In [1]: import numpy as np

In [2]: np.set_printoptions(precision=2, suppress=True, linewidth=160, floatmode="fixed")

In [3]: tidy = lambda a: np.round(a, 2) + 0

In [4]: M = np.array([[-0.8, 0.4, 0.8, 0.0],
   ...:     [-2.2, 0.6, 0.2, 0.7],
   ...:     [-0.5, 0.1, -0.4, -0.6],
   ...:     [-0.1, -0.6, 1.1, -0.2],
   ...:     [-2.3, 0.7, -0.6, -0.1],
   ...:     [-0.6, 0.8, -0.4, -0.5],
   ...:     [2.3, -0.2, -1.6, -1.0],
   ...:     [-0.7, 0.0, 0.6, 1.2],
   ...:     [2.4, 0.0, -0.7, 0.9],
   ...:     [-0.3, -1.4, -1.1, 0.7],
   ...:     [1.1, 0.5, -0.7, 1.3],
   ...:     [-2.3, 0.2, 1.1, 2.1],
   ...:     [0.5, 1.0, 0.4, 0.0],
   ...:     [1.5, 0.5, -2.2, 1.1],
   ...:     [0.1, 1.8, 0.5, -0.1],
   ...:     [0.8, 1.6, 0.4, -0.5],
   ...:     [-1.4, 0.8, -0.4, -1.3]])

In [5]: rng = np.random.default_rng(23)

In [6]: M[:, 3] = 2 * M[:, 2] + 0.1 * rng.normal(size=17)

In [7]: tidy(M)
Out[7]: 
array([[-0.80,  0.40,  0.80,  1.66],
       [-2.20,  0.60,  0.20,  0.42],
       [-0.50,  0.10, -0.40, -0.81],
       [-0.10, -0.60,  1.10,  1.97],
       [-2.30,  0.70, -0.60, -1.16],
       [-0.60,  0.80, -0.40, -1.01],
       [ 2.30, -0.20, -1.60, -3.11],
       [-0.70,  0.00,  0.60,  1.26],
       [ 2.40,  0.00, -0.70, -1.32],
       [-0.30, -1.40, -1.10, -2.12],
       [ 1.10,  0.50, -0.70, -1.37],
       [-2.30,  0.20,  1.10,  2.15],
       [ 0.50,  1.00,  0.40,  0.77],
       [ 1.50,  0.50, -2.20, -4.25],
       [ 0.10,  1.80,  0.50,  0.94],
       [ 0.80,  1.60,  0.40,  0.78],
       [-1.40,  0.80, -0.40, -0.87]])

In [8]: u = np.array([-8, -8])

In [9]: tidy(np.correlate(M[2], M[0], "full"))
Out[9]: array([-0.83, -0.23, -0.78, -1.21, -0.88,  0.00,  0.64])

In [10]: tidy(np.cross(M[2, :3], M[0, :3]))
Out[10]: array([ 0.24,  0.72, -0.12])

In [11]: E = np.array([[3, -1, 2, -3, 1], [-1, 1, -2, 1, -2], [3, 3, 2, -5, 3]]) * (rng.random((3, 5)) < 0.3)

In [12]: E
Out[12]: 
array([[ 0,  0,  0, -3,  0],
       [ 0,  0,  0,  1,  0],
       [ 3,  0,  0,  0,  0]])

In [13]: # column 2 repeats column 1

In [14]: tidy(np.linalg.svd(E, compute_uv=False))
Out[14]: array([3.16, 3.00, 0.00])

In [15]: E - E[0]
Out[15]: 
array([[0, 0, 0, 0, 0],
       [0, 0, 0, 4, 0],
       [3, 0, 0, 3, 0]])

In [16]: E.sum(axis=1)
Out[16]: array([-3,  1,  3])

In [17]: np.diff(E, axis=0)
Out[17]: 
array([[ 0,  0,  0,  4,  0],
       [ 3,  0,  0, -1,  0]])

In [18]: tidy(np.linalg.norm(E))
Out[18]: np.float64(4.36)

In [19]: np.abs(E).max()
Out[19]: np.int64(3)

In [20]: Uu, sig, Vh = np.linalg.svd(E)

In [21]: tidy(sig)
Out[21]: array([3.16, 3.00, 0.00])

In [22]: B = Uu[:, :2] @ np.diag(sig[:2]) @ Vh[:2]

In [23]: tidy(np.linalg.norm(E - B) / np.linalg.norm(E))
Out[23]: np.float64(0.0)

In [24]: tidy(B)
Out[24]: 
array([[ 0.00,  0.00,  0.00, -3.00,  0.00],
       [ 0.00,  0.00,  0.00,  1.00,  0.00],
       [ 3.00,  0.00,  0.00,  0.00,  0.00]])

In [25]: tidy(np.abs(E - B).max())
Out[25]: np.float64(0.0)
